% ipython --no-banner

In [1]: import numpy as np

In [2]: np.set_printoptions(precision=4, suppress=True, linewidth=200, sign=" ")

In [3]: rnd = lambda a: np.round(a, 4) + 0

In [4]: K = np.load("a.npy")

In [5]: K
Out[5]: 
array([[ 0.9, -0.4, -0.6,  1. ],
       [-0.3, -0.4,  0.9,  0.9],
       [-0.2,  1.2,  0.6,  0.8],
       [-0.9,  0.3, -0.8, -0.7]])

In [6]: r0, r1 = K[3], K[0]

In [7]: r0 @ r1
Out[7]: np.float64(-1.15)

In [8]: rnd(r0 @ r0)
Out[8]: np.float64(2.03)

In [9]: p = (r0 @ r1) / (r0 @ r0) * r0

In [10]: rnd(p)
Out[10]: array([ 0.5099, -0.17  ,  0.4532,  0.3966])

In [11]: rnd(r1 - p)
Out[11]: array([ 0.3901, -0.23  , -1.0532,  0.6034])

In [12]: rnd(np.sort(np.abs(np.linalg.eigvals(K))))
Out[12]: array([ 1.1203,  1.1203,  1.3052,  1.6503])

In [13]: rnd(np.trace(K))
Out[13]: np.float64(0.4)

In [14]: rnd((K + K.T) / 2)
Out[14]: 
array([[ 0.9 , -0.35, -0.4 ,  0.05],
       [-0.35, -0.4 ,  1.05,  0.6 ],
       [-0.4 ,  1.05,  0.6 ,  0.  ],
       [ 0.05,  0.6 ,  0.  , -0.7 ]])

In [15]: rng = np.random.default_rng(764)

In [16]: lab = rng.permutation(4)

In [17]: lab
Out[17]: array([ 2,  1,  0,  3])

In [18]: out = K[lab][:, lab]

In [19]: np.allclose(out, K)
Out[19]: False

In [20]: rnd(np.sort(np.abs(np.linalg.eigvals(out))))
Out[20]: array([ 1.1203,  1.1203,  1.3052,  1.6503])

In [21]: out
Out[21]: 
array([[ 0.6,  1.2, -0.2,  0.8],
       [ 0.9, -0.4, -0.3,  0.9],
       [-0.6, -0.4,  0.9,  1. ],
       [-0.8,  0.3, -0.9, -0.7]])

In [22]: x = np.array([-3, -1, 4, -2])

In [23]: h = np.maximum(K @ x, 0)

In [24]: rnd(K.T @ h)
Out[24]: array([-1.51, -0.82,  2.43,  2.53])

In [25]: np.flatnonzero(h > 1e-9)
Out[25]: array([ 1,  2,  3])

In [26]: K * (h > 1e-9)[:, None]
Out[26]: 
array([[ 0. , -0. , -0. ,  0. ],
       [-0.3, -0.4,  0.9,  0.9],
       [-0.2,  1.2,  0.6,  0.8],
       [-0.9,  0.3, -0.8, -0.7]])

In [27]: rnd(np.tanh(K @ x))
Out[27]: array([-1.    ,  0.9959,  0.1974,  0.537 ])

In [28]: rnd(np.maximum(K @ x, 0) - np.maximum(-K @ x, 0))
Out[28]: array([-6.7,  3.1,  0.2,  0.6])
